$ python -q
>>> import numpy as np
>>> from numpy import linalg as LA
>>> np.set_printoptions(precision=2, suppress=True, linewidth=200, floatmode="fixed")
>>> def rnd(a):
...     return np.round(a, 2) + 0
... 
>>> arr = np.load("x.npy")
>>> arr
array([[26, 12,  4, 11,  2,  2],
       [12, 26, -4, -1, -2,  5],
       [ 4, -4, 12, 13,  2, -1],
       [11, -1, 13, 28, 16,  4],
       [ 2, -2,  2, 16, 16,  2],
       [ 2,  5, -1,  4,  2, 23]])
>>> LA.matrix_power(arr, 3)
array([[41636, 26102, 13492, 36897, 16378, 12534],
       [26102, 31715, -2795,  4397, -1208, 11665],
       [13492, -2795, 13995, 28587, 15452,  2665],
       [36897,  4397, 28587, 66016, 36736, 13254],
       [16378, -1208, 15452, 36736, 22108,  7034],
       [12534, 11665,  2665, 13254,  7034, 16265]])
>>> np.trace(arr)
np.int64(131)
>>> rnd(np.abs(LA.eigvals(arr)).max())
np.float64(50.38)
>>> data = np.load("data.npy")
>>> data
array([[ 0,  3, -3, -2,  4],
       [-3,  0, -1, -3,  0],
       [ 3,  1,  0,  3,  0],
       [ 2,  3, -3,  0,  2],
       [-4,  0,  0, -2,  0]])
>>> Uu, sv, Vh = LA.svd(data)
>>> np.argmax(sv[:-1] / (sv[1:] + 1e-6)) + 1
np.int64(4)
>>> rnd(sv)
array([7.71, 7.71, 1.27, 1.27, 0.00])
>>> Y = Uu[:, :4] @ np.diag(sv[:4]) @ Vh[:4]
>>> print(LA.matrix_rank(data, rtol=0.05))
4
>>> print(rnd(np.abs(data - Y).max()))
0.0
>>> M = np.loadtxt("w.csv", delimiter=",")
>>> M
array([[-2.00, -2.00,  2.00, -2.00, -3.00, -3.00],
       [ 1.00, -3.00,  3.00, -3.00,  2.00, -3.00],
       [ 3.00,  1.00, -1.00, -1.00, -1.00, -1.00],
       [-2.00,  3.00, -2.00, -3.00,  2.00,  0.00]])
>>> rng = np.random.default_rng(8)
>>> idx = rng.permutation(6)
>>> print(idx)
[0 3 5 1 2 4]
>>> Y = arr[idx][:, idx]
>>> print(rnd(LA.det(Y)), rnd(LA.det(arr[idx])))
144400.0 -144400.0
>>> np.trace(Y)
np.int64(131)
>>> np.diag(Y)
array([26, 28, 23, 26, 12, 16])
>>> Y
array([[26, 11,  2, 12,  4,  2],
       [11, 28,  4, -1, 13, 16],
       [ 2,  4, 23,  5, -1,  2],
       [12, -1,  5, 26, -4, -2],
       [ 4, 13, -1, -4, 12,  2],
       [ 2, 16,  2, -2,  2, 16]])
>>> ev, evecs = LA.eigh(Y)
>>> print((ev > 1e-8).sum(), (ev < -1e-8).sum())
6 0
>>> print(np.unique(ev.round(6) + 0, return_counts=True)[1])
[1 1 1 1 1 1]
>>> rnd(evecs.T @ Y @ evecs)
array([[ 0.03,  0.00,  0.00,  0.00,  0.00,  0.00],
       [ 0.00,  8.30,  0.00,  0.00,  0.00,  0.00],
       [ 0.00,  0.00, 12.96,  0.00,  0.00,  0.00],
       [ 0.00,  0.00,  0.00, 22.60,  0.00,  0.00],
       [ 0.00,  0.00,  0.00,  0.00, 36.73,  0.00],
       [ 0.00,  0.00,  0.00,  0.00,  0.00, 50.38]])
>>> rnd(LA.eigvalsh(Y + -3 * np.eye(6)))
array([-2.97,  5.30,  9.96, 19.60, 33.73, 47.38])
>>> np.diff(M, axis=0)
array([[ 3.00, -1.00,  1.00, -1.00,  5.00,  0.00],
       [ 2.00,  4.00, -4.00,  2.00, -3.00,  2.00],
       [-5.00,  2.00, -1.00, -2.00,  3.00,  1.00]])
>>> np.count_nonzero(M)
np.int64(23)
>>> M.sum(axis=0)
array([ 0.00, -1.00,  2.00, -9.00,  0.00, -7.00])
>>> M - M[0]
array([[ 0.00,  0.00,  0.00,  0.00,  0.00,  0.00],
       [ 3.00, -1.00,  1.00, -1.00,  5.00,  0.00],
       [ 5.00,  3.00, -3.00,  1.00,  2.00,  2.00],
       [ 0.00,  5.00, -4.00, -1.00,  5.00,  3.00]])
>>> LA.matrix_rank(M)
np.int64(4)
>>> Y = M[0, 0] * M[1:] - np.outer(M[1:, 0], M[0])
>>> Y
array([[  0.00,   8.00,  -8.00,   8.00,  -1.00,   9.00],
       [  0.00,   4.00,  -4.00,   8.00,  11.00,  11.00],
       [  0.00, -10.00,   8.00,   2.00, -10.00,  -6.00]])
>>> np.flatnonzero(~Y.round(6).any(axis=1))
array([], dtype=int64)
>>> LA.matrix_rank(Y), LA.matrix_rank(M)
(np.int64(3), np.int64(4))
>>> f, v = M[0], M[1]
>>> f @ f
np.float64(34.0)
>>> pr = (f @ v) / (f @ f) * f
>>> print(rnd(LA.norm(f + v) ** 2 + LA.norm(f - v) ** 2))
150.0
>>> m1 = np.load("dump.npy")
>>> rnd(m1)
array([[ 0.18,  0.08, -0.02,  0.34,  0.16],
       [ 0.08,  0.04, -0.01,  0.15,  0.07],
       [-0.02, -0.01,  0.00, -0.04, -0.02],
       [ 0.34,  0.15, -0.04,  0.64,  0.30],
       [ 0.16,  0.07, -0.02,  0.30,  0.14]])
>>> print(rnd(m1 @ LA.pinv(m1) @ m1))
[[ 0.18  0.08 -0.02  0.34  0.16]
 [ 0.08  0.04 -0.01  0.15  0.07]
 [-0.02 -0.01  0.00 -0.04 -0.02]
 [ 0.34  0.15 -0.04  0.64  0.30]
 [ 0.16  0.07 -0.02  0.30  0.14]]
>>> LA.lstsq(m1[:-1].T, m1[-1])[2]
np.int32(1)
>>> np.unique(m1.round(6), axis=0).shape
(5, 5)
>>> ev, evecs = LA.eigh(m1)
>>> rnd(LA.eigvalsh(m1 + 4 * np.eye(5)))
array([4.00, 4.00, 4.00, 4.00, 5.00])
>>> rnd(evecs.T @ evecs)
array([[1.00, 0.00, 0.00, 0.00, 0.00],
       [0.00, 1.00, 0.00, 0.00, 0.00],
       [0.00, 0.00, 1.00, 0.00, 0.00],
       [0.00, 0.00, 0.00, 1.00, 0.00],
       [0.00, 0.00, 0.00, 0.00, 1.00]])
>>> rnd(evecs @ np.diag(ev) @ evecs.T)
array([[ 0.18,  0.08, -0.02,  0.34,  0.16],
       [ 0.08,  0.04, -0.01,  0.15,  0.07],
       [-0.02, -0.01,  0.00, -0.04, -0.02],
       [ 0.34,  0.15, -0.04,  0.64,  0.30],
       [ 0.16,  0.07, -0.02,  0.30,  0.14]])
>>> np.abs(evecs[:, -1]).round(6).argmax()
np.int64(3)
>>> print(rnd(evecs.T @ m1 @ evecs))
[[0.00 0.00 0.00 0.00 0.00]
 [0.00 0.00 0.00 0.00 0.00]
 [0.00 0.00 0.00 0.00 0.00]
 [0.00 0.00 0.00 0.00 0.00]
 [0.00 0.00 0.00 0.00 1.00]]
>>> (ev > 1e-8).sum(), (ev < -1e-8).sum()
(np.int64(1), np.int64(0))
>>> np.unique(ev.round(6) + 0, return_counts=True)[1]
array([4, 1])
>>> theta = np.radians(30)
>>> r_ = np.eye(5)
>>> r_[3, 3] = r_[4, 4] = np.cos(theta)
>>> r_[3, 4], r_[4, 3] = -np.sin(theta), np.sin(theta)
>>> print(rnd(r_))
[[ 1.00  0.00  0.00  0.00  0.00]
 [ 0.00  1.00  0.00  0.00  0.00]
 [ 0.00  0.00  1.00  0.00  0.00]
 [ 0.00  0.00  0.00  0.87 -0.50]
 [ 0.00  0.00  0.00  0.50  0.87]]
>>> Y = m1 @ r_.T
>>> print(rnd(LA.det(r_)), rnd(np.trace(r_)))
1.0 4.73
>>> rnd(LA.svd(m1, compute_uv=False)), rnd(LA.svd(Y, compute_uv=False))
(array([1.00, 0.00, 0.00, 0.00, 0.00]), array([1.00, 0.00, 0.00, 0.00, 0.00]))
>>> rnd(np.abs(Y - m1).max(axis=0))
array([0.00, 0.00, 0.00, 0.24, 0.28])
>>> rnd(Y)
array([[ 0.18,  0.08, -0.02,  0.21,  0.31],
       [ 0.08,  0.04, -0.01,  0.10,  0.14],
       [-0.02, -0.01,  0.00, -0.02, -0.03],
       [ 0.34,  0.15, -0.04,  0.40,  0.58],
       [ 0.16,  0.07, -0.02,  0.19,  0.27]])
>>> np.allclose(m1 @ m1.T, Y @ Y.T)
True
>>> Uu, sv, Vh = LA.svd(m1, full_matrices=False)
>>> rnd(np.abs(Vh[0]))
array([0.42, 0.19, 0.05, 0.80, 0.38])
>>> (sv > 1e-8).sum()
np.int64(1)
>>> print(rnd(Uu.T @ m1 @ Vh.T))
[[1.00 0.00 0.00 0.00 0.00]
 [0.00 0.00 0.00 0.00 0.00]
 [0.00 0.00 0.00 0.00 0.00]
 [0.00 0.00 0.00 0.00 0.00]
 [0.00 0.00 0.00 0.00 0.00]]
>>> rnd(Uu.T @ Uu)
array([[1.00, 0.00, 0.00, 0.00, 0.00],
       [0.00, 1.00, 0.00, 0.00, 0.00],
       [0.00, 0.00, 1.00, 0.00, 0.00],
       [0.00, 0.00, 0.00, 1.00, 0.00],
       [0.00, 0.00, 0.00, 0.00, 1.00]])
>>> Uu.shape, sv.shape, Vh.shape
((5, 5), (5,), (5, 5))
>>> x0 = np.array([2, 0, 1, 0, 2])
>>> rnd(np.eye(5) - m1)
array([[ 0.82, -0.08,  0.02, -0.34, -0.16],
       [-0.08,  0.96,  0.01, -0.15, -0.07],
       [ 0.02,  0.01,  1.00,  0.04,  0.02],
       [-0.34, -0.15,  0.04,  0.36, -0.30],
       [-0.16, -0.07,  0.02, -0.30,  0.86]])
>>> rnd(LA.eigvalsh(2 * m1 - np.eye(5)))
array([-1.00, -1.00, -1.00, -1.00,  1.00])
>>> rnd(m1 @ m1 @ x0)
array([ 0.66,  0.29, -0.07,  1.24,  0.59])
>>> np.trace(m1)
np.float64(1.0)
>>> Y = np.array([[0, 0, -2, 1, 1],
...     [-2, 3, 2, -1, -2],
...     [2, -2, 3, 0, 1],
...     [3, -3, -3, 1, 1],
...     [-2, -2, 3, -1, -2],
...     [-2, -2, 2, 3, 1]])
>>> F = Y.T @ Y
>>> F
array([[ 25, -11, -17,   1,  11],
       [-11,  30,  -1, -10,  -9],
       [-17,  -1,  39,  -4, -10],
       [  1, -10,  -4,  13,   9],
       [ 11,  -9, -10,   9,  12]])
>>> f = np.array([-1, 3, 1, -2, 1])
>>> Y = F + np.outer(f, np.eye(5)[1])
>>> rnd(LA.det(Y) / LA.det(F)), rnd(1 + LA.solve(F, f)[1])
(np.float64(0.76), np.float64(0.76))
>>> print(LA.matrix_rank(LA.inv(Y) - LA.inv(F), tol=1e-8))
1
>>> LA.matrix_rank(Y - F)
np.int64(1)
>>> LA.matrix_rank(F, rtol=0.1)
np.int64(4)
>>> round(np.log10(LA.cond(F)))
2
>>> [round(float(x), 2) for x in LA.svd(F, compute_uv=False)[:3]]
[59.97, 36.1, 15.13]
>>> x0 = np.ones(5)
>>> for _ in range(4):
...     x0 = F @ x0
...     x0 /= LA.norm(x0)
...     print(round(x0 @ F @ x0, 2))
... 
21.13
49.72
55.97
58.36
>>> rnd(x0)
array([ 0.52, -0.54, -0.46,  0.28,  0.39])
>>> print(rnd(LA.eigvalsh(F)[-1]))
59.97
>>> mat, _ = LA.qr(np.array([[-1.0, 1.5, 1.4], [0.0, -0.1, 0.2], [-1.1, 1.3, 1.2]]))
>>> rnd(mat)
array([[-0.67,  0.68, -0.29],
       [ 0.00, -0.39, -0.92],
       [-0.74, -0.62,  0.26]])
>>> # orthonormal columns
>>> P = np.triu(np.array([[0, -1, 2], [0, -1, 2], [0, 2, 2]]), 1) + np.eye(3)
>>> Y = P @ mat @ LA.inv(P)
>>> rnd(np.poly(Y))
array([ 1.00,  0.80, -0.80, -1.00])
>>> rnd(P @ mat - mat @ P)
array([[-1.48, -1.52,  1.43],
       [-1.48, -1.24,  1.31],
       [ 0.00, -0.74,  2.72]])
>>> rnd(Y)
array([[-2.15, -2.32, 10.10],
       [-1.48, -3.11,  8.78],
       [-0.74, -1.36,  4.46]])
>>> x0 = np.array([1, -2, -3])
>>> [p for p in range(1, 25) if np.allclose(LA.matrix_power(mat, p), np.eye(3))]
[]
>>> rnd(LA.norm(x0)), rnd(LA.norm(mat @ x0))
(np.float64(3.74), np.float64(3.74))
>>> rnd(LA.det(mat))
np.float64(1.0)
>>> x0 = np.array([0, 0, 1])
>>> np.sign((mat @ x0).round(6))
array([-1.00, -1.00,  1.00])
>>> rnd(mat @ (2 * x0))
array([-0.58, -1.84,  0.53])
>>> rnd(mat * x0)
array([[ 0.00,  0.00, -0.29],
       [ 0.00,  0.00, -0.92],
       [ 0.00,  0.00,  0.26]])
>>> (mat @ x0).argmax()
np.int64(2)
>>> print(rnd(mat @ np.eye(3)[1]))
[ 0.68 -0.39 -0.62]
>>> x0 = np.array([1, 2, 7, 9, 2])
>>> h = np.maximum(data @ x0, 0)
>>> data * (h > 1e-9)[:, None]
array([[0, 0, 0, 0, 0],
       [0, 0, 0, 0, 0],
       [3, 1, 0, 3, 0],
       [0, 0, 0, 0, 0],
       [0, 0, 0, 0, 0]])
>>> rnd(np.tanh(data @ x0))
array([-1.00, -1.00,  1.00, -1.00, -1.00])
>>> np.maximum(data @ x0, 0) - np.maximum(-data @ x0, 0)
array([-25, -37,  32,  -9, -22])
>>> J = np.array([[4, 0], [1, 0], [-1, 0]])
>>> Uu, sv, Vh = LA.svd(J)
>>> np.argmax(sv[:-1] / (sv[1:] + 1e-6)) + 1
np.int64(1)
>>> Y = Uu[:, :1] @ np.diag(sv[:1]) @ Vh[:1]
>>> LA.matrix_rank(J, rtol=0.05)
np.int64(1)
>>> rnd(Y)
array([[ 4.00,  0.00],
       [ 1.00,  0.00],
       [-1.00,  0.00]])
>>> f = np.array([-5, -4])
>>> v = np.array([1, 1, 1, 0, 1])
>>> E = np.outer(f, v)
>>> print(E)
[[-5 -5 -5  0 -5]
 [-4 -4 -4  0 -4]]
>>> # columns 0 and 1 are equal
>>> rnd(LA.norm(E, 2) / LA.norm(E))
np.float64(1.0)
>>> [round(float(x), 2) for x in LA.svd(E, compute_uv=False)[:3]]
[12.81, 0.0]
>>> rnd(LA.norm(E, axis=0))
array([6.40, 6.40, 6.40, 0.00, 6.40])
>>> rnd(LA.norm(E[0] - E[1]))
np.float64(2.0)
>>> LA.norm(E, axis=1).argmax()
np.int64(0)
>>> rnd(LA.norm(E, "nuc"))
np.float64(12.81)
>>> print(rnd(LA.norm(E, axis=1)))
[10.00  8.00]
>>> rnd(LA.norm(E, 2))
np.float64(12.81)
>>> rnd(LA.norm(E, 1)), rnd(LA.norm(E, np.inf))
(np.float64(9.0), np.float64(20.0))
>>> T = np.stack([E, 5 * E, E[::-1]])
>>> T.shape
(3, 2, 5)
>>> (T @ E.T).shape
(3, 2, 2)
>>> LA.matrix_rank(T.reshape(3, -1))
np.int64(2)
